% ipython --no-banner

In [1]: import numpy as np

In [2]: np.set_printoptions(precision=3, suppress=True, linewidth=200)

In [3]: rd = lambda a: np.round(a, 3) + 0

In [4]: E = np.loadtxt("a.csv", delimiter=",")

In [5]: print(E)
[[2. 3. 0. 0. 0. 0.]
 [3. 2. 3. 0. 0. 0.]
 [0. 3. 3. 3. 0. 0.]
 [0. 0. 3. 0. 3. 0.]
 [0. 0. 0. 3. 2. 3.]
 [0. 0. 0. 0. 3. 2.]]

In [6]: Uu, sigma, Vh = np.linalg.svd(E, full_matrices=False)

In [7]: print(rd(np.sqrt((sigma ** 2).sum())), rd(np.linalg.norm(E)))
10.724 10.724

In [8]: print(rd(sigma / sigma[0]))
[1.    0.772 0.533 0.448 0.24  0.054]

In [9]: print((sigma > 1e-8).sum())
6

In [10]: print(rd(np.cumsum(sigma ** 2) / np.sum(sigma ** 2)))
[0.467 0.745 0.878 0.972 0.999 1.   ]

In [11]: print(rd(Uu.T @ Uu))
[[1. 0. 0. 0. 0. 0.]
 [0. 1. 0. 0. 0. 0.]
 [0. 0. 1. 0. 0. 0.]
 [0. 0. 0. 1. 0. 0.]
 [0. 0. 0. 0. 1. 0.]
 [0. 0. 0. 0. 0. 1.]]

In [12]: print(Uu.shape, sigma.shape, Vh.shape)
(6, 6) (6,) (6, 6)

In [13]: print(np.allclose(Uu * sigma @ Vh, E))
True

In [14]: print(rd(sigma))
[7.328 5.658 3.907 3.283 1.757 0.395]

In [15]: print(rd(np.linalg.matrix_power(E, 3)))
[[ 62.  90.  63.  27.   0.   0.]
 [ 90. 125. 138.  45.  27.   0.]
 [ 63. 138. 153. 108.  45.  27.]
 [ 27.  45. 108.  45.  93.  36.]
 [  0.  27.  45.  93.  98.  90.]
 [  0.   0.  27.  36.  90.  62.]]

In [16]: np.linalg.determinant(E)
AttributeError: module 'numpy.linalg' has no attribute 'determinant'


In [17]: print(np.allclose(E @ E.T, E.T @ E))
True

In [18]: print(np.linalg.norm(E, axis=1).argmax())
2

In [19]: print(rd(np.linalg.norm(E, axis=0)))
[3.606 4.69  5.196 4.243 4.69  3.606]

In [20]: print(rd(np.linalg.norm(E, "nuc")))
22.328

In [21]: f, r1 = E[1], E[0]

In [22]: print(f @ f)
22.0

In [23]: p = (f @ r1) / (f @ f) * f

In [24]: print(np.outer(f, r1))
[[6. 9. 0. 0. 0. 0.]
 [4. 6. 0. 0. 0. 0.]
 [6. 9. 0. 0. 0. 0.]
 [0. 0. 0. 0. 0. 0.]
 [0. 0. 0. 0. 0. 0.]
 [0. 0. 0. 0. 0. 0.]]

In [25]: print(np.linalg.matrix_rank(np.outer(f, r1)))
1

In [26]: print(rd(np.linalg.norm(f + r1) ** 2 + np.linalg.norm(f - r1) ** 2))
70.0

In [27]: W0 = np.array([[3, 8, 3, 5, 0, 9, 0, 7, 3, 1],
    ...:     [7, 0, 1, 0, 0, 4, 8, 9, 5, 6],
    ...:     [4, 3, 5, 7, 1, 3, 7, 1, 8, 1],
    ...:     [3, 2, 2, 1, 8, 5, 4, 1, 9, 3],
    ...:     [0, 0, 9, 4, 7, 6, 6, 9, 0, 7],
    ...:     [8, 7, 5, 3, 0, 0, 7, 0, 3, 6],
    ...:     [9, 8, 4, 2, 5, 5, 0, 4, 7, 3],
    ...:     [1, 1, 8, 7, 7, 6, 1, 9, 9, 9],
    ...:     [3, 2, 5, 0, 7, 1, 4, 0, 3, 7],
    ...:     [4, 3, 4, 8, 5, 3, 5, 0, 5, 4]])

In [28]: W0[-1] = W0[0] + 3 * W0[1]

In [29]: print(W0)
[[ 3  8  3  5  0  9  0  7  3  1]
 [ 7  0  1  0  0  4  8  9  5  6]
 [ 4  3  5  7  1  3  7  1  8  1]
 [ 3  2  2  1  8  5  4  1  9  3]
 [ 0  0  9  4  7  6  6  9  0  7]
 [ 8  7  5  3  0  0  7  0  3  6]
 [ 9  8  4  2  5  5  0  4  7  3]
 [ 1  1  8  7  7  6  1  9  9  9]
 [ 3  2  5  0  7  1  4  0  3  7]
 [24  8  6  5  0 21 24 34 18 19]]

In [30]: rank = np.linalg.matrix_rank(W0)

In [31]: print(rank)
9

In [32]: null = np.linalg.svd(W0)[2][rank:].T

In [33]: print([int(np.linalg.matrix_rank(W0[:i])) for i in range(1, len(W0) + 1)])
[1, 2, 3, 4, 5, 6, 7, 8, 9, 9]

In [34]: print(rd(W0 @ null))
[[0.]
 [0.]
 [0.]
 [0.]
 [0.]
 [0.]
 [0.]
 [0.]
 [0.]
 [0.]]

In [35]: print(rd(null[:, 0] / null[np.abs(null[:, 0]).round(6).argmax(), 0]))
[ 0.722 -0.578 -0.746  1.     0.344  0.452 -0.174 -0.415 -0.604  0.338]

In [36]: print([int(np.linalg.matrix_rank(W0[:, :j + 1])) for j in range(10)])
[1, 2, 3, 4, 5, 6, 7, 8, 9, 9]

In [37]: print(np.allclose(W0 @ null, 0))
True

In [38]: print(np.abs(W0).max())
34

In [39]: print(rd(np.linalg.norm(W0)))
77.46

In [40]: print(W0.sum(axis=0))
[62 39 48 34 35 60 61 74 65 62]

In [41]: np.linalg.rank(W0)
AttributeError: module 'numpy.linalg' has no attribute 'rank'


In [42]: W0[:, 10]
IndexError: index 10 is out of bounds for axis 1 with size 10


In [43]: print(W0.sum(axis=1))
[ 39  40  40  38  48  39  47  58  32 159]

In [44]: print(np.unravel_index(np.abs(W0).argmax(), W0.shape))
(np.int64(9), np.int64(7))

In [45]: print(np.linalg.matrix_rank(W0))
9

In [46]: print(np.count_nonzero(W0))
85

In [47]: print(rd(np.linalg.svd(W0, compute_uv=False)))
[70.445 20.431 15.17  12.998  9.973  8.863  5.863  2.923  0.304  0.   ]

In [48]: def softmax(z):
    ...:     e = np.exp(z - z.max(axis=-1, keepdims=True))
    ...:     return e / e.sum(axis=-1, keepdims=True)
    ...: 

In [49]: print(rd(softmax(W0).sum(axis=1)))
[1. 1. 1. 1. 1. 1. 1. 1. 1. 1.]

In [50]: print(rd(softmax(W0[9] + 3)))
[0. 0. 0. 0. 0. 0. 0. 1. 0. 0.]

In [51]: att = W0 @ W0.T / np.sqrt(10)

In [52]: print(softmax(att)[9] @ W0)
[24.  8.  6.  5.  0. 21. 24. 34. 18. 19.]

In [53]: print(rd(softmax(att + np.triu(np.full(att.shape, -np.inf), 1))))
[[1.    0.    0.    0.    0.    0.    0.    0.    0.    0.   ]
 [0.    1.    0.    0.    0.    0.    0.    0.    0.    0.   ]
 [0.    0.    1.    0.    0.    0.    0.    0.    0.    0.   ]
 [0.    0.    0.    1.    0.    0.    0.    0.    0.    0.   ]
 [0.    0.    0.    0.    1.    0.    0.    0.    0.    0.   ]
 [0.    0.    0.    0.    0.    1.    0.    0.    0.    0.   ]
 [0.    0.    0.    0.    0.    0.    1.    0.    0.    0.   ]
 [0.    0.    0.    0.    0.    0.    0.    1.    0.    0.   ]
 [0.    0.    0.    0.    0.001 0.    0.    0.999 0.    0.   ]
 [0.    0.    0.    0.    0.    0.    0.    0.    0.    1.   ]]

In [54]: A2 = W0[0, 0] * W0[1:] - np.outer(W0[1:, 0], W0[0])

In [55]: print(A2)
[[   0  -56  -18  -35    0  -51   24  -22   -6   11]
 [   0  -23    3    1    3  -27   21  -25   12   -1]
 [   0  -18   -3  -12   24  -12   12  -18   18    6]
 [   0    0   27   12   21   18   18   27    0   21]
 [   0  -43   -9  -31    0  -72   21  -56  -15   10]
 [   0  -48  -15  -39   15  -66    0  -51   -6    0]
 [   0   -5   21   16   21    9    3   20   24   26]
 [   0  -18    6  -15   21  -24   12  -21    0   18]
 [   0 -168  -54 -105    0 -153   72  -66  -18   33]]

In [56]: print(np.linalg.matrix_rank(A2), np.linalg.matrix_rank(W0))
8 9

In [57]: print(rd(W0[:, 0] / W0[0, 0]))
[1.    2.333 1.333 1.    0.    2.667 3.    0.333 1.    8.   ]

In [58]: Uu, sigma, Vh = np.linalg.svd(A2)

In [59]: vecs = Vh[:(sigma > 1e-8).sum()]

In [60]: rng = np.random.default_rng(2191)

In [61]: x = A2[4] + 5 * A2[2] + rng.integers(2) * np.eye(10)[8]

In [62]: print(x)
[   0. -133.  -24.  -91.  120. -132.   81. -146.   75.   40.]

In [63]: print(np.linalg.matrix_rank(np.vstack([A2, x])))
8

In [64]: print(rd(np.linalg.norm(x - vecs.T @ vecs @ x)))
0.0

In [65]: mat = np.loadtxt("w.csv", delimiter=",")

In [66]: print(rd(mat))
[[-1.199  1.026  0.216  0.04  -0.342  0.075 -0.453  0.816 -0.455  0.468  0.072  0.195]
 [ 0.333 -0.466 -0.856  0.221 -0.38   0.346 -0.932  0.321 -0.791 -0.13   0.717 -0.705]
 [-0.466  0.    -1.197  0.376 -0.191 -1.112  0.167 -0.002  0.    -0.257 -0.9   -0.181]
 [ 0.133  0.924 -0.566 -0.512  1.139  0.234 -0.141 -0.79  -0.732 -0.069 -0.079  0.063]
 [-0.067 -0.69   0.668 -0.73  -0.446 -0.425 -0.159 -0.396 -1.209  0.267 -0.661  0.083]
 [ 0.     0.     0.392 -0.048  0.474 -1.285  0.083  0.311 -0.327 -0.687  1.102  0.268]
 [ 0.999  0.822 -0.079 -0.174 -0.804 -0.711 -0.426 -0.376  0.325  0.794  0.227  0.165]
 [-0.599 -0.663 -0.71  -0.077 -0.029  0.06   0.328 -0.492  0.017  0.889  0.768  0.978]
 [ 0.133 -0.252  0.381  1.256  0.578 -0.129 -1.056 -0.247 -0.053  0.185 -0.4    0.688]
 [-0.866 -0.159  0.209 -0.515 -0.015 -0.206 -0.954 -0.884  0.835 -0.249  0.231 -0.609]
 [-0.133 -0.075  0.321  0.557  0.571 -0.353  0.491 -0.133 -0.165  1.126  0.206 -1.231]
 [ 0.266 -0.438 -0.253 -0.907  0.821 -0.243 -0.54   1.054  0.478  0.603 -0.343  0.074]]

In [67]: x = np.array([3, 4, 5, 4, -2, -3, -4, 5, -5, -5, 3, -5])

In [68]: print(rd(mat @ (2 * x)))
[ 14.558  22.143  -6.707  -7.388   1.183  25.874   6.024 -38.642   6.479  -6.795   4.791 -12.277]

In [69]: print(rd(mat @ np.ones(12)))
[ 0.459 -2.324 -3.762 -0.395 -3.766  0.284  0.762  0.469  1.083 -3.18   1.183  0.571]

In [70]: A2 = mat / np.linalg.norm(mat, axis=1, keepdims=True)

In [71]: cov = A2 @ A2.T

In [72]: print(rd(np.linalg.norm(A2, axis=1)))
[1. 1. 1. 1. 1. 1. 1. 1. 1. 1. 1. 1.]

In [73]: print(np.argwhere(np.triu(np.abs(cov) > 0.95, 1)))
[]

In [74]: print((cov - 2 * np.eye(12)).round(6).argmax(axis=1))
[1 0 0 0 0 0 0 0 0 0 0 0]

In [75]: print(rd(cov[1]))
[0. 1. 0. 0. 0. 0. 0. 0. 0. 0. 0. 0.]

In [76]: feats = np.loadtxt("mat.csv", delimiter=",")

In [77]: print(feats)
[[  0.  -3.   2.   4.  -1.   1.   1.   3.   2.   2.   3.   5.   0.  -4.]
 [  3.   5.   1.   0.  -1.  -4.  -4.   3.  -3.  -3.   3.  -5.   0.  -4.]
 [ -4.  -2.   1.   3.   4.   3.   3.   3.   1.   5. -12.   5.   3.   4.]
 [ -4.  -5.  -3.   2.  -1.   1.  -2.   3.  -2.  -4.   3.   1.   5.   1.]
 [  0.   2.   1.   3.  -2.  -4.  -1.  -3.   0.  -2.   6.   1.   3.   0.]
 [ -2.   3.  -4.  -5.  -5.  -5.  -5.  -1.   5.   0.  15.  -4.   2.   4.]
 [ -2.   0.   0.  -4.  -4.   1.   2.  -4.  -3.  -5.  12.  -3.   5.   0.]
 [ -5.  -2.   0.  -1.   4.   5.   1.  -4.  -5.  -5. -12.   4.  -2.  -4.]
 [  4.  -2.  -4.   3.   2.   4.  -5.  -4.  -2.   3.  -6.   2.  -5.   5.]
 [  5.   4.   5.  -2.   3.  -5.  -5.  -5.   0.   2.  -9.   1.   5.   5.]
 [  4.   1.   2.  -1.   5.   5.  -3.   4.   2.   3. -15.  -2.  -1.   5.]
 [ -3.   4.  -3.  -3.   5.   5.  -3.   1.   3.  -4. -15.  -3.  -3.   4.]
 [ -3.   3.   1.   5.   2.   0.   2.  -4.   3.  -4.  -6.   2.   0.   1.]]

In [78]: w1 = np.array([[1, 0, 2, 3, 1, 1],
    ...:     [2, 1, 1, 0, 3, 2],
    ...:     [1, 2, 1, 0, 3, 2],
    ...:     [1, 3, 2, 1, 3, 0],
    ...:     [3, 3, 3, 0, 2, 2],
    ...:     [2, 3, 2, 3, 2, 0],
    ...:     [0, 1, 1, 3, 1, 1],
    ...:     [2, 3, 3, 2, 2, 0],
    ...:     [3, 2, 3, 2, 3, 2],
    ...:     [1, 3, 0, 2, 0, 2],
    ...:     [1, 0, 2, 0, 3, 1],
    ...:     [1, 2, 1, 2, 1, 0],
    ...:     [1, 2, 1, 2, 3, 3],
    ...:     [2, 1, 3, 3, 0, 1]])

In [79]: coef = np.array([-3, 1, -3, -2, -2, -2])

In [80]: hid = np.maximum(feats @ w1 + coef, 0)

In [81]: print(hid)
[[10. 40. 18. 20. 34.  2.]
 [ 0.  0.  0.  0.  6.  0.]
 [29. 80. 23. 53.  4. 16.]
 [ 0.  0.  0.  0.  0.  0.]
 [ 0.  0.  0.  0. 25. 10.]
 [ 1.  0.  4.  0. 13. 14.]
 [ 0.  0.  0.  0. 11.  1.]
 [ 0.  0.  0.  0.  0.  0.]
 [ 0.  5.  0. 13.  0.  0.]
 [11.  6.  0.  2.  0. 37.]
 [38. 54. 28. 42.  0. 12.]
 [15.  6.  0.  0.  0.  0.]
 [ 7. 16.  3.  0. 13.  2.]]

In [82]: print(rd((hid > 0).mean(axis=0)))
[0.538 0.538 0.385 0.385 0.538 0.615]

In [83]: print((hid > 0).astype(int))
[[1 1 1 1 1 1]
 [0 0 0 0 1 0]
 [1 1 1 1 1 1]
 [0 0 0 0 0 0]
 [0 0 0 0 1 1]
 [1 0 1 0 1 1]
 [0 0 0 0 1 1]
 [0 0 0 0 0 0]
 [0 1 0 1 0 0]
 [1 1 0 1 0 1]
 [1 1 1 1 0 1]
 [1 1 0 0 0 0]
 [1 1 1 0 1 1]]

In [84]: print(np.linalg.matrix_rank(hid))
6

In [85]: C = np.array([[4, 2], [5, 1], [-3, 1], [1, 4], [-5, -4], [-5, 4]])

In [86]: print(w1 @ C)
[[ -9  16]
 [-15   2]
 [-14   1]
 [ -1  -1]
 [ -2  12]
 [ 10  13]
 [ -5  14]
 [  6  10]
 [-10  15]
 [ 11  21]
 [-22  -4]
 [  8   9]
 [-17  13]
 [  2  24]]

In [87]: print(hid @ C)
[[  26.   30.]
 [ -30.  -24.]
 [ 400.  421.]
 [   0.    0.]
 [-175.  -60.]
 [-143.   10.]
 [ -60.  -40.]
 [   0.    0.]
 [  38.   57.]
 [-109.  184.]
 [ 320.  374.]
 [  90.   36.]
 [  24.  -11.]]
